>>> import numpy as np
>>> from numpy import linalg as LA
>>> np.set_printoptions(suppress=True, linewidth=160)
>>> M = np.load("out12.npy")
>>> M
array([[ 0,  0,  1,  0,  1,  0,  0,  0,  0],
       [ 0,  0,  0,  1,  1, -2,  0, -2,  1],
       [ 0,  0, -2,  1,  0,  0,  0, -1,  0],
       [ 0,  1, -2,  2,  0,  0,  0,  0, -2],
       [ 1,  0,  0,  0,  0,  0,  0, -1,  0]])
>>> x0 = np.array([1, 2, 1, 1, 2, 0, 1, 2, 0])
>>> h1 = np.maximum(M @ x0, 0)
>>> np.maximum(M @ x0, 0) - np.maximum(-M @ x0, 0)
array([ 3, -1, -3,  2, -1])
>>> np.round(np.tanh(M @ x0), 2)
array([ 1.  , -0.76, -1.  ,  0.96, -0.76])
>>> np.flatnonzero(h1 > 1e-9)
array([0, 3])
>>> h1
array([3, 0, 0, 2, 0])
>>> M * (h1 > 1e-9)[:, None]
array([[ 0,  0,  1,  0,  1,  0,  0,  0,  0],
       [ 0,  0,  0,  0,  0,  0,  0,  0,  0],
       [ 0,  0,  0,  0,  0,  0,  0,  0,  0],
       [ 0,  1, -2,  2,  0,  0,  0,  0, -2],
       [ 0,  0,  0,  0,  0,  0,  0,  0,  0]])
>>> np.maximum(M @ (3 * x0), 0)
array([9, 0, 0, 6, 0])
>>> f, r1 = M[0], M[2]
>>> f @ r1
np.int64(-2)
>>> f @ f
np.int64(2)
>>> p = (f @ r1) / (f @ f) * f
>>> round(float(LA.norm(f + r1) ** 2 + LA.norm(f - r1) ** 2), 2)
16.0
>>> r1 - p
array([ 0.,  0., -1.,  1.,  1.,  0.,  0., -1.,  0.])
>>> LA.matrix_rank(np.outer(f, r1))
np.int64(1)
>>> B = M / np.sqrt((M ** 2).mean(axis=1, keepdims=True))
>>> LA.matrix_rank(M - M.mean(axis=1, keepdims=True))
np.int64(5)
>>> LA.matrix_rank(B) == LA.matrix_rank(M)
np.True_
>>> np.round(LA.norm(B, axis=1), 2)
array([3., 3., 3., 3., 3.])
>>> np.round(M - M.mean(axis=1, keepdims=True), 2)
array([[-0.22, -0.22,  0.78, -0.22,  0.78, -0.22, -0.22, -0.22, -0.22],
       [ 0.11,  0.11,  0.11,  1.11,  1.11, -1.89,  0.11, -1.89,  1.11],
       [ 0.22,  0.22, -1.78,  1.22,  0.22,  0.22,  0.22, -0.78,  0.22],
       [ 0.11,  1.11, -1.89,  2.11,  0.11,  0.11,  0.11,  0.11, -1.89],
       [ 1.  ,  0.  ,  0.  ,  0.  ,  0.  ,  0.  ,  0.  , -1.  ,  0.  ]])
>>> f = np.array([-2, -2, -3])
>>> np.array([np.convolve(row, f, "same") for row in M])
array([[ 0, -2, -2, -5, -2, -3,  0,  0,  0],
       [ 0,  0, -2, -4, -1,  1, 10,  2,  4],
       [ 0,  4,  2,  4, -3,  0,  2,  2,  3],
       [-2,  2, -3,  2, -6,  0,  0,  4,  4],
       [-2, -3,  0,  0,  0,  0,  2,  2,  3]])
>>> np.correlate(M[2], M[3], "full")
array([ 0,  0,  4, -2,  0,  0,  0, -2,  6, -4,  1,  0, -2,  2, -1,  0,  0])
>>> np.cross(M[2, :3], M[3, :3])
array([2, 0, 0])
>>> G = M.T @ M
>>> np.round(LA.eigvalsh(G)[::-1], 2) + 0
array([17.31, 11.93,  2.75,  1.47,  0.54,  0.  ,  0.  ,  0.  ,  0.  ])
>>> np.allclose(G, G.T)
True
>>> feats = np.load("layer2.npy")
>>> feats
array([[-2., -3.,  0.],
       [-3., -2.,  0.],
       [ 0.,  0., -2.]])
>>> q, r_ = LA.qr(feats)
>>> np.round(q.T @ q, 2) + 0
array([[1., 0., 0.],
       [0., 1., 0.],
       [0., 0., 1.]])
>>> np.round(abs(r_[0, 0]), 2), round(LA.norm(feats[:, 0]), 2)
(np.float64(3.61), np.float64(3.61))
>>> [round(float(LA.det(feats[:i, :i])), 2) + 0 for i in range(1, 4)]
[-2.0, -5.0, 10.0]
>>> E = np.load("sample2.npy")
>>> E
array([[ -0.4,  -0.4,  -1.1],
       [ -0.8,  -1.2,  -0.9],
       [ -0.1,   1. ,  -0.8],
       [ -1.2,  -0.1,   1.8],
       [ -0.1,   0. ,  -0.3],
       [ -1.3,  -1. ,   0.2],
       [  0.3,   0. ,   2.2],
       [ -2.4,   0.5,  -0.2],
       [ -1. ,   0.2,   0. ],
       [  1.3,  -1.1,  -0.4],
       [  0.6,  -0.5,   0.1],
       [  0.4,  -0.6,  -1.8],
       [  0.9,  -0.1,   0.5],
       [ -0.8,   0.6,   0.9],
       [ -2.7,  -0.1,   0.6],
       [  0. ,   1.9,  -1.1],
       [  0.8,   0.5,  -0.9],
       [  1. ,   1.7,   1.9],
       [  0.2,  -0.2,  -1.6],
       [ -0.5,   1. ,  -0.2],
       [ -0.9,  -1.7,   0.9],
       [ -1.3,  -0.2,   1. ],
       [ -0.1,  -1.2,  -1.3],
       [ -1.3,  -1.3,  -1.5],
       [  2.1,  -0.4,   0.5],
       [-14. , -14. , -22. ],
       [  1.3,  -0.6,   0.2],
       [ -0.9,   2.4,   0.8]])
>>> # row 25 dominates
>>> cent = E[[11, 26]].astype(float)
>>> for _ in range(4):
...     z = LA.norm(E[:, None] - cent, axis=-1).argmin(axis=1)
...     cent = np.array([E[z == j].mean(axis=0) for j in range(2)])
... 
>>> z
array([1, 1, 1, 1, 1, 1, 1, 1, 1, 1, 1, 1, 1, 1, 1, 1, 1, 1, 1, 1, 1, 1, 1, 1, 1, 0, 1, 1])
>>> np.bincount(z)
array([ 1, 27])
>>> np.abs(cent[1] - cent[0]).argmax()
np.int64(2)
>>> Ac = E - E.mean(axis=0)
>>> Uu, sig, vt = LA.svd(Ac, full_matrices=False)
>>> sig.round(2)
array([29.49,  5.89,  4.66])
>>> np.abs(Uu[:, 0]).argmax()
np.int64(25)
>>> np.round((sig ** 2).sum() ** 2 / (sig ** 4).sum(), 2)
np.float64(1.13)
>>> np.searchsorted(np.cumsum(sig ** 2) / (sig ** 2).sum(), 0.9) + 1
np.int64(1)
>>> np.round(vt[0] * np.sign(vt[0, np.abs(vt[0]).argmax()]), 2)
array([0.46, 0.48, 0.75])
>>> np.round(np.abs(vt[-1]), 2)
array([0.03, 0.85, 0.52])
>>> z = E[:, 1] > np.median(E[:, 1])
>>> f = E[z].mean(axis=0) - E[~z].mean(axis=0)
>>> (((E - E.mean(axis=0)) @ f > 0) == z).mean()
np.float64(0.75)
>>> G = np.cov(E, rowvar=False)
>>> round(float(np.corrcoef(E[:, 1], E[:, 0])[0, 1]), 2)
0.86
>>> G.round(2)
array([[ 7.97,  6.85, 10.73],
       [ 6.85,  7.94, 11.2 ],
       [10.73, 11.2 , 18.39]])
>>> G.shape
(3, 3)
>>> np.argwhere(np.triu(np.abs(np.corrcoef(E.T)) > 0.8, 1))
array([[0, 1],
       [0, 2],
       [1, 2]])
>>> B = M / LA.norm(M, axis=1, keepdims=True)
>>> G = B @ B.T
>>> np.argwhere(np.triu(np.abs(G) > 0.95, 1))
array([], shape=(0, 2), dtype=int64)
>>> G.round(2) + 0
array([[ 1.  ,  0.21, -0.58, -0.39,  0.  ],
       [ 0.21,  1.  ,  0.37,  0.  ,  0.43],
       [-0.58,  0.37,  1.  ,  0.68,  0.29],
       [-0.39,  0.  ,  0.68,  1.  ,  0.  ],
       [ 0.  ,  0.43,  0.29,  0.  ,  1.  ]])
>>> (G - 2 * np.eye(5)).round(6).argmax(axis=1)
array([1, 4, 3, 2, 1])
>>> F = np.load("arr.npy")
>>> F
array([[  1.78,   5.48,   1.65,   0.03,   0.08,  11.08,   0.17,  14.51],
       [ -0.17,  -0.41,   0.02,  -0.17,   0.01,  -0.34,   0.04,  -0.36],
       [  0.53,   1.57,   0.52,   0.01,  -0.03,   3.36,   0.  ,   4.42],
       [ -0.98,  -2.74,  -1.11,   0.04,  -0.04,  -5.28,   0.06,  -7.25],
       [ -0.31,  -0.24,  -0.06,  -0.11,   0.16,  -0.64,  -0.06,  -0.64],
       [  0.83,   3.04,   1.14,  -0.02,   0.06,   6.05,  -0.19,   8.09],
       [ -0.47,  -1.37,  -0.34,   0.03,  -0.06,  -2.33,  -0.08,  -3.06],
       [ -0.96,  -3.42,  -1.28,   0.05,   0.12,  -6.95,   0.  ,  -9.32],
       [ -0.43,  -1.45,  -0.49,   0.01,   0.04,  -2.83,   0.05,  -3.42],
       [ -0.09,  -0.78,  -0.17,  -0.08,   0.03,  -1.29,  -0.09,  -1.94],
       [  1.56,   5.25,   1.7 ,   0.02,   0.03,  10.29,   0.14,  13.7 ],
       [ -1.02,  -2.99,  -0.93,  -0.06,  -0.02,  -6.26,  -0.05,  -8.18],
       [  0.16,   0.69,   0.09,   0.03,  -0.04,   1.35,  -0.11,   1.96],
       [ -1.68,  -5.14,  -1.6 ,  -0.09,   0.  , -10.13,  -0.03, -13.63],
       [ -0.42,  -1.51,  -0.48,   0.04,   0.02,  -2.81,  -0.15,  -3.93],
       [  2.7 ,   8.25,   2.73,   0.08,  -0.13,  16.12,   0.05,  21.6 ],
       [  1.13,   3.46,   1.14,  -0.14,  -0.01,   6.79,   0.03,   9.26],
       [ -1.84,  -5.12,  -1.54,  -0.06,   0.  , -10.03,  -0.04, -13.54],
       [  0.31,   0.68,   0.17,   0.05,  -0.12,   1.61,  -0.08,   1.85],
       [ -1.52,  -4.1 ,  -1.51,   0.01,   0.2 ,  -8.62,  -0.13, -11.46],
       [  0.7 ,   2.64,   0.85,   0.07,  -0.16,   4.92,   0.03,   6.57],
       [  0.16,   0.48,   0.26,  -0.02,   0.  ,   1.16,   0.04,   1.34],
       [ -1.27,  -3.43,  -1.3 ,   0.04,  -0.05,  -7.36,  -0.06,  -9.83],
       [ -0.53,  -2.15,  -0.77,   0.05,   0.05,  -4.14,  -0.02,  -5.82],
       [ -1.2 ,  -3.16,  -1.14,   0.13,  -0.05,  -6.22,   0.01,  -8.36],
       [  1.63,   4.85,   1.52,   0.03,  -0.04,   9.61,   0.2 ,  12.65],
       [ -0.03,  -0.07,   0.07,  -0.26,   0.02,   0.3 ,   0.06,  -0.03],
       [  0.66,   1.85,   0.75,   0.1 ,   0.07,   3.55,  -0.08,   4.8 ],
       [  1.2 ,   3.66,   1.12,  -0.13,   0.1 ,   7.34,  -0.07,   9.6 ]])
>>> z = F[:, 5] > np.median(F[:, 5])
>>> f = F[z].mean(axis=0) - F[~z].mean(axis=0)
>>> np.argsort(-np.abs(f).round(6), kind="stable")
array([7, 5, 1, 2, 0, 6, 4, 3])
>>> z.astype(int)
array([1, 0, 1, 0, 0, 1, 0, 0, 0, 0, 1, 0, 1, 0, 0, 1, 1, 0, 1, 0, 1, 1, 0, 0, 0, 1, 1, 1, 1])
>>> G = np.cov(F, rowvar=False)
>>> np.round(np.polyfit(F[:, 0], F[:, 5], 1), 2)
array([5.99, 0.2 ])
>>> np.round(F.std(axis=0), 2)
array([1.11, 3.36, 1.11, 0.09, 0.08, 6.68, 0.09, 8.92])
>>> np.round(np.corrcoef(F.T), 2) + 0
array([[ 1.  ,  1.  ,  0.99,  0.07, -0.2 ,  1.  ,  0.41,  1.  ],
       [ 1.  ,  1.  ,  1.  ,  0.07, -0.2 ,  1.  ,  0.41,  1.  ],
       [ 0.99,  1.  ,  1.  ,  0.03, -0.21,  1.  ,  0.39,  1.  ],
       [ 0.07,  0.07,  0.03,  1.  , -0.28,  0.05,  0.  ,  0.05],
       [-0.2 , -0.2 , -0.21, -0.28,  1.  , -0.2 , -0.2 , -0.2 ],
       [ 1.  ,  1.  ,  1.  ,  0.05, -0.2 ,  1.  ,  0.42,  1.  ],
       [ 0.41,  0.41,  0.39,  0.  , -0.2 ,  0.42,  1.  ,  0.41],
       [ 1.  ,  1.  ,  1.  ,  0.05, -0.2 ,  1.  ,  0.41,  1.  ]])
>>> np.round(LA.eigvalsh(G)[::-1], 2) + 0
array([142.94,   0.02,   0.02,   0.01,   0.01,   0.01,   0.01,   0.  ])
>>> K = np.loadtxt("mat.csv", delimiter=",")
>>> K.round(2)
array([[0.5 , 0.  , 0.  , 0.25, 0.  , 0.25, 0.  ],
       [0.  , 0.5 , 0.  , 0.25, 0.  , 0.25, 0.  ],
       [0.  , 0.33, 0.33, 0.  , 0.33, 0.  , 0.  ],
       [0.  , 0.33, 0.  , 0.67, 0.  , 0.  , 0.  ],
       [0.  , 0.  , 0.  , 0.  , 0.5 , 0.5 , 0.  ],
       [0.25, 0.  , 0.25, 0.  , 0.  , 0.25, 0.25],
       [0.33, 0.33, 0.  , 0.  , 0.  , 0.  , 0.33]])
>>> K @ np.ones(7)
array([1., 1., 1., 1., 1., 1., 1.])
>>> np.round(np.sort(np.abs(LA.eigvals(K)))[::-1], 2)
array([1.  , 0.7 , 0.5 , 0.38, 0.36, 0.36, 0.33])
>>> np.round(LA.matrix_power(K, 2), 2)
array([[0.31, 0.08, 0.06, 0.29, 0.  , 0.19, 0.06],
       [0.06, 0.33, 0.06, 0.29, 0.  , 0.19, 0.06],
       [0.  , 0.28, 0.11, 0.08, 0.28, 0.25, 0.  ],
       [0.  , 0.39, 0.  , 0.53, 0.  , 0.08, 0.  ],
       [0.12, 0.  , 0.12, 0.  , 0.25, 0.38, 0.12],
       [0.27, 0.17, 0.15, 0.06, 0.08, 0.12, 0.15],
       [0.28, 0.28, 0.  , 0.17, 0.  , 0.17, 0.11]])
>>> p = np.eye(7)[1]
>>> for _ in range(6):
...     p = p @ K
...     print(p.round(2))
... 
[0.   0.5  0.   0.25 0.   0.25 0.  ]
[0.06 0.33 0.06 0.29 0.   0.19 0.06]
[0.1  0.31 0.07 0.29 0.02 0.15 0.07]
[0.11 0.3  0.06 0.3  0.03 0.15 0.06]
[0.11 0.29 0.06 0.3  0.04 0.15 0.06]
[0.11 0.28 0.06 0.3  0.04 0.16 0.06]
>>> x0 = np.array([4, 4, 3, 4, 5, 0, 1])
>>> target = K @ x0
>>> beta, lr = np.zeros(7), 1 / LA.norm(K, 2) ** 2
>>> for i in range(12):
...     beta -= lr * K.T @ (K @ beta - target)
...     if i % 2 == 0: print(i, round(LA.norm(K @ beta - target), 2))
... 
0 1.51
2 1.15
4 0.93
6 0.77
8 0.65
10 0.55
>>> beta.round(2)
array([3.31, 4.32, 3.08, 3.65, 3.88, 1.12, 1.18])
>>> np.round(LA.cond(K), 2)
np.float64(4.88)
>>> W0 = np.load("block9.npy")
>>> W0
array([[ 0.11,  1.61,  0.27, -1.  ,  0.22, -0.86, -1.22, -0.95, -1.46],
       [-1.81, -0.02, -0.07, -1.21, -0.48, -1.05, -1.37,  0.54,  0.86],
       [-0.06,  1.04, -0.03,  1.35, -1.78,  0.36, -1.28, -1.08, -0.09],
       [ 0.  , -1.01,  0.7 ,  1.55, -0.85,  1.2 ,  1.35,  0.95,  0.44],
       [ 0.28,  0.08, -1.14,  0.03,  1.45,  0.37, -1.93, -1.26,  0.28],
       [-0.97, -0.5 ,  1.6 ,  0.92, -0.22, -1.04,  0.51,  1.73,  0.08],
       [-2.18,  0.48,  1.37,  0.52,  0.14,  1.11,  0.24,  0.01,  0.74],
       [-0.08, -0.67, -1.32,  0.02,  0.8 , -2.34,  0.69,  0.45,  0.2 ],
       [-0.35,  1.7 ,  1.71, -0.05,  0.17, -0.39, -0.85, -0.73,  1.26],
       [ 0.  , -1.52, -1.48,  0.16, -0.78, -0.3 ,  1.8 , -0.23,  0.68],
       [-1.1 , -1.07, -1.24,  0.31,  1.56, -0.8 , -1.27,  0.53,  0.22],
       [-0.85,  1.13, -1.04,  1.32, -0.01, -1.3 , -1.2 , -1.  , -0.17],
       [ 1.03, -1.75,  0.6 ,  0.47, -0.61,  1.7 , -0.16,  0.05, -1.01],
       [ 0.37, -0.45,  0.12, -1.65,  0.44,  0.05, -1.57, -0.26,  1.79],
       [ 0.07, -0.81, -0.9 , -0.68,  0.75, -1.46, -1.61, -0.85, -1.04],
       [-1.01, -0.91,  0.1 ,  0.62,  1.95,  1.03,  0.08,  0.78,  1.13],
       [-0.54,  0.76, -0.84, -0.79,  0.22,  0.59, -2.37, -0.78,  0.42],
       [ 1.65, -0.13, -1.61,  0.56,  1.04, -1.43,  0.49, -0.07, -0.07],
       [-0.24,  0.99, -0.03, -2.15,  1.24, -0.78, -0.58, -0.3 , -0.88],
       [-1.94,  0.55,  0.97,  0.04, -0.65, -1.23, -0.91,  1.05, -0.35],
       [-1.67, -1.19, -1.17, -0.74,  0.16, -0.12, -0.03,  1.64, -0.41],
       [ 0.45,  1.62, -1.14, -0.95,  1.26, -0.6 , -0.14,  0.46,  1.34],
       [-1.23, -0.39, -0.72, -0.83, -0.25, -0.22,  0.1 ,  2.17, -1.14],
       [-0.75,  0.81, -0.22,  1.9 , -1.38, -0.45,  0.12,  0.37,  1.36],
       [ 0.06, -0.72,  0.36,  2.43, -0.41, -0.98,  0.29, -0.76, -0.82],
       [-1.54, -1.39,  1.32, -1.33,  0.2 , -0.14,  0.8 , -0.57, -0.38]])
>>> w1 = np.array([[2, 2, 3, 1],
...     [5, 3, 0, 4],
...     [0, 0, 4, 5],
...     [3, 0, 0, 2],
...     [1, 0, 0, 5],
...     [2, 3, 1, 4],
...     [2, 0, 0, 1],
...     [5, 3, 1, 4],
...     [3, 3, 3, 4]])
>>> beta = np.array([2, 1, 5, 9])
>>> hid = np.maximum(W0 @ w1 + beta, 0)
>>> np.round((hid > 0).mean(axis=0), 2)
array([0.42, 0.38, 0.77, 0.85])
>>> (hid > 0).astype(int)
array([[0, 0, 1, 1],
       [0, 0, 1, 1],
       [1, 1, 1, 1],
       [1, 1, 1, 1],
       [0, 0, 1, 1],
       [1, 0, 1, 1],
       [1, 1, 1, 1],
       [0, 0, 0, 0],
       [1, 1, 1, 1],
       [0, 0, 1, 0],
       [0, 0, 0, 1],
       [0, 0, 0, 0],
       [0, 1, 1, 1],
       [0, 1, 1, 1],
       [0, 0, 0, 0],
       [1, 1, 1, 1],
       [0, 1, 1, 1],
       [1, 0, 1, 1],
       [0, 0, 1, 1],
       [1, 0, 1, 1],
       [0, 0, 0, 1],
       [1, 1, 1, 1],
       [1, 0, 0, 1],
       [1, 1, 1, 1],
       [0, 0, 1, 1],
       [0, 0, 1, 1]])
>>> cent = np.array([[0, 4, 1], [4, 5, 4], [4, 4, 5], [1, -2, -5]])
>>> (hid @ cent).round(6).argmax(axis=1)
array([0, 0, 1, 0, 0, 0, 0, 0, 0, 2, 0, 0, 0, 0, 0, 0, 0, 1, 0, 0, 0, 1, 0, 1, 0, 0])
>>> w1 @ cent
array([[ 21,  28,  20],
       [ 16,  27,  -3],
       [ 21,   6,  -5],
       [  2,   8,  -7],
       [  5,  -6, -24],
       [ 20,  19,  -1],
       [  1,   6,  -3],
       [ 20,  31,   2],
       [ 28,  31,  10]])
